$ ipython --no-banner

In [1]: import numpy as np

In [2]: import numpy.linalg as la

In [3]: np.set_printoptions(precision=3, suppress=True, linewidth=120, legacy="1.25")

In [4]: Z = np.array([[0, -3, 1], [2, -2, 1], [0, 2, -1]])

In [5]: rng = np.random.default_rng(7)

In [6]: data = (rng.random((18, 3)) < 0.25) @ Z

In [7]: data
Out[7]: 
array([[ 0,  0,  0],
       [ 0, -3,  1],
       [ 0, -3,  1],
       [ 0,  0,  0],
       [ 0,  0,  0],
       [ 0,  0,  0],
       [ 0,  2, -1],
       [ 0, -1,  0],
       [ 0, -3,  1],
       [ 0,  0,  0],
       [ 2,  0,  0],
       [ 0, -1,  0],
       [ 2, -2,  1],
       [ 0, -3,  1],
       [ 0,  0,  0],
       [ 2, -2,  1],
       [ 0,  0,  0],
       [ 2, -2,  1]])

In [8]: G = np.cov(data, rowvar=False)

In [9]: np.argsort(-data.std(axis=0).round(6), kind="stable")
Out[9]: array([1, 0, 2])

In [10]: data.std(axis=0)
Out[10]: array([0.831, 1.414, 0.577])

In [11]: la.eigvalsh(G)[::-1]
Out[11]: array([2.49 , 0.697, 0.015])

In [12]: G
Out[12]: 
array([[ 0.732, -0.235,  0.196],
       [-0.235,  2.118, -0.824],
       [ 0.196, -0.824,  0.353]])

In [13]: q, evecs = la.qr(data[:, :1])[0], la.qr(data[:, 1:])[0]

In [14]: sv = la.svd(q.T @ evecs, compute_uv=False)

In [15]: round(float(la.norm(q @ q.T - evecs @ evecs.T, 2)), 3)
Out[15]: 1.0

In [16]: (sv > 0.9).sum()
Out[16]: 0

In [17]: sv
Out[17]: array([0.65])

In [18]: A2 = np.c_[data[:, :2] @ np.array([[4, -5], [-5, 2]]), np.array([8, 6, 2, 8, 3, 8, 3, 1, 5, 0, 8, 1, 3, 8, 5, 7, 3, 2])]

In [19]: A2
Out[19]: 
array([[  0,   0,   8],
       [ 15,  -6,   6],
       [ 15,  -6,   2],
       [  0,   0,   8],
       [  0,   0,   3],
       [  0,   0,   8],
       [-10,   4,   3],
       [  5,  -2,   1],
       [ 15,  -6,   5],
       [  0,   0,   0],
       [  8, -10,   8],
       [  5,  -2,   1],
       [ 18, -14,   3],
       [ 15,  -6,   8],
       [  0,   0,   5],
       [ 18, -14,   7],
       [  0,   0,   3],
       [ 18, -14,   2]])

In [20]: la.matrix_rank(np.c_[data, A2])
Out[20]: 4

In [21]: np.round(la.norm(A2 - data @ la.lstsq(data, A2)[0], axis=0), 3) + 0
Out[21]: array([ 0.   ,  0.   , 17.686])

In [22]: la.matrix_rank(A2)
Out[22]: 3

In [23]: np.round(la.lstsq(data, A2[:, 0])[0], 3) + 0
Out[23]: array([ 4., -5.,  0.])
